In [1]: import numpy as np

In [2]: from numpy import linalg as LA

In [3]: np.set_printoptions(precision=2, suppress=True, linewidth=200)

In [4]: arr = np.loadtxt("w.csv", delimiter=",")

In [5]: arr
Out[5]: 
array([[ 0.,  1., -1., -2.,  0., -2., -1.,  0., -1., -1.,  3.],
       [-1.,  0., -2.,  0.,  1., -1.,  0.,  1.,  0.,  2.,  3.],
       [ 1.,  2.,  0.,  0.,  1.,  0., -2.,  2.,  0.,  1.,  0.],
       [ 2.,  0.,  0.,  0., -2., -2.,  2.,  0., -1., -2.,  1.],
       [ 0., -1., -1.,  2.,  0.,  0., -1., -3., -2.,  0., -1.],
       [ 2.,  1.,  0.,  2.,  0.,  0., -2., -2., -1., -1.,  0.],
       [ 1.,  0.,  2., -2.,  1.,  2.,  0.,  0.,  1.,  0.,  2.],
       [ 0., -1., -2.,  0.,  3.,  2.,  0.,  0.,  1.,  2.,  0.],
       [ 1.,  0.,  0.,  1.,  2.,  1., -1., -1.,  0., -2., -2.],
       [ 1., -2., -1.,  2.,  0.,  1.,  0., -2.,  2.,  0.,  0.],
       [-3., -3.,  0., -1.,  1.,  0., -2.,  0.,  2.,  0.,  0.]])

In [6]: round(np.trace(LA.pinv(arr) @ arr), 2)
Out[6]: np.float64(10.0)

In [7]: np.unique(arr.round(6), axis=0).shape
Out[7]: (11, 11)

In [8]: LA.lstsq(arr[:-1].T, arr[-1])[2]
Out[8]: np.int32(10)

In [9]: U, sv, vt = LA.svd(arr, full_matrices=False)

In [10]: sv.round(2) + 0
Out[10]: array([7.62, 7.62, 5.32, 5.32, 4.32, 4.32, 2.66, 2.66, 0.97, 0.97, 0.  ])

In [11]: np.cumsum(sv ** 2) / np.sum(sv ** 2)
Out[11]: array([0.26, 0.51, 0.64, 0.76, 0.85, 0.93, 0.96, 0.99, 1.  , 1.  , 1.  ])

In [12]: np.round(U.T @ arr @ vt.T, 2) + 0
Out[12]: 
array([[7.62, 0.  , 0.  , 0.  , 0.  , 0.  , 0.  , 0.  , 0.  , 0.  , 0.  ],
       [0.  , 7.62, 0.  , 0.  , 0.  , 0.  , 0.  , 0.  , 0.  , 0.  , 0.  ],
       [0.  , 0.  , 5.32, 0.  , 0.  , 0.  , 0.  , 0.  , 0.  , 0.  , 0.  ],
       [0.  , 0.  , 0.  , 5.32, 0.  , 0.  , 0.  , 0.  , 0.  , 0.  , 0.  ],
       [0.  , 0.  , 0.  , 0.  , 4.32, 0.  , 0.  , 0.  , 0.  , 0.  , 0.  ],
       [0.  , 0.  , 0.  , 0.  , 0.  , 4.32, 0.  , 0.  , 0.  , 0.  , 0.  ],
       [0.  , 0.  , 0.  , 0.  , 0.  , 0.  , 2.66, 0.  , 0.  , 0.  , 0.  ],
       [0.  , 0.  , 0.  , 0.  , 0.  , 0.  , 0.  , 2.66, 0.  , 0.  , 0.  ],
       [0.  , 0.  , 0.  , 0.  , 0.  , 0.  , 0.  , 0.  , 0.97, 0.  , 0.  ],
       [0.  , 0.  , 0.  , 0.  , 0.  , 0.  , 0.  , 0.  , 0.  , 0.97, 0.  ],
       [0.  , 0.  , 0.  , 0.  , 0.  , 0.  , 0.  , 0.  , 0.  , 0.  , 0.  ]])

In [13]: U.shape, sv.shape, vt.shape
Out[13]: ((11, 11), (11,), (11, 11))

In [14]: np.round(U.T @ U, 2) + 0
Out[14]: 
array([[1., 0., 0., 0., 0., 0., 0., 0., 0., 0., 0.],
       [0., 1., 0., 0., 0., 0., 0., 0., 0., 0., 0.],
       [0., 0., 1., 0., 0., 0., 0., 0., 0., 0., 0.],
       [0., 0., 0., 1., 0., 0., 0., 0., 0., 0., 0.],
       [0., 0., 0., 0., 1., 0., 0., 0., 0., 0., 0.],
       [0., 0., 0., 0., 0., 1., 0., 0., 0., 0., 0.],
       [0., 0., 0., 0., 0., 0., 1., 0., 0., 0., 0.],
       [0., 0., 0., 0., 0., 0., 0., 1., 0., 0., 0.],
       [0., 0., 0., 0., 0., 0., 0., 0., 1., 0., 0.],
       [0., 0., 0., 0., 0., 0., 0., 0., 0., 1., 0.],
       [0., 0., 0., 0., 0., 0., 0., 0., 0., 0., 1.]])

In [15]: LA.matrix_rank(arr, rtol=0.1)
Out[15]: np.int64(10)

In [16]: np.argsort(-LA.norm(arr, axis=0).round(6), kind="stable")[:3]
Out[16]: array([10,  7,  0])

In [17]: LA.cond(arr) > 100
Out[17]: np.True_

In [18]: U, sv, vt = LA.svd(arr)

In [19]: V = vt[:(sv > 1e-8).sum()]

In [20]: rng = np.random.default_rng(6526)

In [21]: x = arr[5] + 3 * arr[4] + rng.integers(2) * np.eye(11)[8]

In [22]: x
Out[22]: array([  2.,  -2.,  -3.,   8.,   0.,   0.,  -5., -11.,  -6.,  -1.,  -3.])

In [23]: LA.matrix_rank(np.vstack([arr, x]))
Out[23]: np.int64(11)

In [24]: np.allclose(V.T @ V @ x, x)
Out[24]: False

In [25]: other = np.array([[3, 8, 2, 6, 8, 0, 6],
    ...:     [0, 4, 3, 8, 5, 4, 4],
    ...:     [8, 7, 4, 0, 5, 5, 7],
    ...:     [8, 2, 1, 7, 9, 9, 3],
    ...:     [9, 2, 7, 8, 8, 8, 9],
    ...:     [6, 9, 0, 7, 3, 5, 1],
    ...:     [6, 4, 2, 2, 7, 8, 8],
    ...:     [1, 7, 7, 7, 3, 2, 6]])

In [26]: W0 = other.T @ other

In [27]: W0
Out[27]: 
array([[291, 199, 128, 207, 271, 264, 239],
       [199, 283, 129, 230, 229, 176, 220],
       [128, 129, 132, 152, 151, 127, 176],
       [207, 230, 152, 315, 271, 224, 226],
       [271, 229, 151, 271, 326, 267, 279],
       [264, 176, 127, 224, 267, 279, 231],
       [239, 220, 176, 226, 279, 231, 292]])

In [28]: # symmetric, so the eigenvalues are real

In [29]: U, sv, vt = LA.svd(W0)

In [30]: np.argmax(sv[:-1] / (sv[1:] + 1e-6)) + 1
Out[30]: np.int64(1)

In [31]: other = U[:, :1] @ np.diag(sv[:1]) @ vt[:1]

In [32]: np.round(np.abs(W0 - other).max(), 2)
Out[32]: np.float64(84.23)

In [33]: W = np.array([[-1, 1, 0, 2],
    ...:     [-2, -1, -2, 2],
    ...:     [1, 0, -2, -2],
    ...:     [-2, 1, -1, 1],
    ...:     [0, 1, -2, 0],
    ...:     [-2, -1, -1, 1],
    ...:     [0, 1, 0, 1]])

In [34]: beta = np.array([0, 5, 4, 0])

In [35]: H = np.maximum(W0 @ W + beta, 0)

In [36]: LA.matrix_rank(H)
Out[36]: np.int64(2)

In [37]: H
Out[37]: 
array([[   0,  550,    0, 1434],
       [   0,  424,    0, 1332],
       [   0,  356,    0,  705],
       [   0,  570,    0, 1335],
       [   0,  656,    0, 1515],
       [   0,  536,    0, 1360],
       [   0,  590,    0, 1315]])

In [38]: (H > 0).mean(axis=0)
Out[38]: array([0., 1., 0., 1.])

In [39]: basis = np.array([[0, 2, 1], [2, 1, 0], [2, 1, 1], [0, 1, 2]])

In [40]: (H @ basis).round(6).argmax(axis=1)
Out[40]: array([2, 2, 2, 2, 2, 2, 2])

In [41]: W @ basis
Out[41]: 
array([[ 2,  1,  3],
       [-6, -5,  0],
       [-4, -2, -5],
       [ 0, -3, -1],
       [-2, -1, -2],
       [-4, -5, -1],
       [ 2,  2,  2]])

In [42]: E = np.load("data.npy")

In [43]: E
Out[43]: 
array([[ -3,  -3,  -3,  -3,  -3,  -3,  -3,  -3,  -3,  -3,  -3],
       [ -3,  -6,  -6,  -6,  -6,  -6,  -6,  -6,  -6,  -6,  -6],
       [ -3,  -6,  -9,  -9,  -9,  -9,  -9,  -9,  -9,  -9,  -9],
       [ -3,  -6,  -9, -12, -12, -12, -12, -12, -12, -12, -12],
       [ -3,  -6,  -9, -12, -15, -15, -15, -15, -15, -15, -15],
       [ -3,  -6,  -9, -12, -15, -18, -18, -18, -18, -18, -18],
       [ -3,  -6,  -9, -12, -15, -18, -21, -21, -21, -21, -21],
       [ -3,  -6,  -9, -12, -15, -18, -21, -24, -24, -24, -24],
       [ -3,  -6,  -9, -12, -15, -18, -21, -24, -27, -27, -27],
       [ -3,  -6,  -9, -12, -15, -18, -21, -24, -27, -30, -30],
       [ -3,  -6,  -9, -12, -15, -18, -21, -24, -27, -30, -33]])

In [44]: # symmetric

In [45]: ev, V = LA.eigh(E)

In [46]: ev
Out[46]: array([-161.05,  -18.12,   -6.69,   -3.54,   -2.26,   -1.61,   -1.25,   -1.03,   -0.89,   -0.81,   -0.76])

In [47]: LA.eigvalsh(E @ E)
Out[47]: array([    0.58,     0.65,     0.79,     1.06,     1.55,     2.59,     5.09,    12.56,    44.73,   328.28, 25936.12])

In [48]: np.unique(ev.round(6) + 0, return_counts=True)[1]
Out[48]: array([1, 1, 1, 1, 1, 1, 1, 1, 1, 1, 1])

In [49]: np.round(V.T @ E @ V, 2) + 0
Out[49]: 
array([[-161.05,    0.  ,    0.  ,    0.  ,    0.  ,    0.  ,    0.  ,    0.  ,    0.  ,    0.  ,    0.  ],
       [   0.  ,  -18.12,    0.  ,    0.  ,    0.  ,    0.  ,    0.  ,    0.  ,    0.  ,    0.  ,    0.  ],
       [   0.  ,    0.  ,   -6.69,    0.  ,    0.  ,    0.  ,    0.  ,    0.  ,    0.  ,    0.  ,    0.  ],
       [   0.  ,    0.  ,    0.  ,   -3.54,    0.  ,    0.  ,    0.  ,    0.  ,    0.  ,    0.  ,    0.  ],
       [   0.  ,    0.  ,    0.  ,    0.  ,   -2.26,    0.  ,    0.  ,    0.  ,    0.  ,    0.  ,    0.  ],
       [   0.  ,    0.  ,    0.  ,    0.  ,    0.  ,   -1.61,    0.  ,    0.  ,    0.  ,    0.  ,    0.  ],
       [   0.  ,    0.  ,    0.  ,    0.  ,    0.  ,    0.  ,   -1.25,    0.  ,    0.  ,    0.  ,    0.  ],
       [   0.  ,    0.  ,    0.  ,    0.  ,    0.  ,    0.  ,    0.  ,   -1.03,    0.  ,    0.  ,    0.  ],
       [   0.  ,    0.  ,    0.  ,    0.  ,    0.  ,    0.  ,    0.  ,    0.  ,   -0.89,    0.  ,    0.  ],
       [   0.  ,    0.  ,    0.  ,    0.  ,    0.  ,    0.  ,    0.  ,    0.  ,    0.  ,   -0.81,    0.  ],
       [   0.  ,    0.  ,    0.  ,    0.  ,    0.  ,    0.  ,    0.  ,    0.  ,    0.  ,    0.  ,   -0.76]])

In [50]: V @ np.diag(ev) @ V.T
Out[50]: 
array([[ -3.,  -3.,  -3.,  -3.,  -3.,  -3.,  -3.,  -3.,  -3.,  -3.,  -3.],
       [ -3.,  -6.,  -6.,  -6.,  -6.,  -6.,  -6.,  -6.,  -6.,  -6.,  -6.],
       [ -3.,  -6.,  -9.,  -9.,  -9.,  -9.,  -9.,  -9.,  -9.,  -9.,  -9.],
       [ -3.,  -6.,  -9., -12., -12., -12., -12., -12., -12., -12., -12.],
       [ -3.,  -6.,  -9., -12., -15., -15., -15., -15., -15., -15., -15.],
       [ -3.,  -6.,  -9., -12., -15., -18., -18., -18., -18., -18., -18.],
       [ -3.,  -6.,  -9., -12., -15., -18., -21., -21., -21., -21., -21.],
       [ -3.,  -6.,  -9., -12., -15., -18., -21., -24., -24., -24., -24.],
       [ -3.,  -6.,  -9., -12., -15., -18., -21., -24., -27., -27., -27.],
       [ -3.,  -6.,  -9., -12., -15., -18., -21., -24., -27., -30., -30.],
       [ -3.,  -6.,  -9., -12., -15., -18., -21., -24., -27., -30., -33.]])
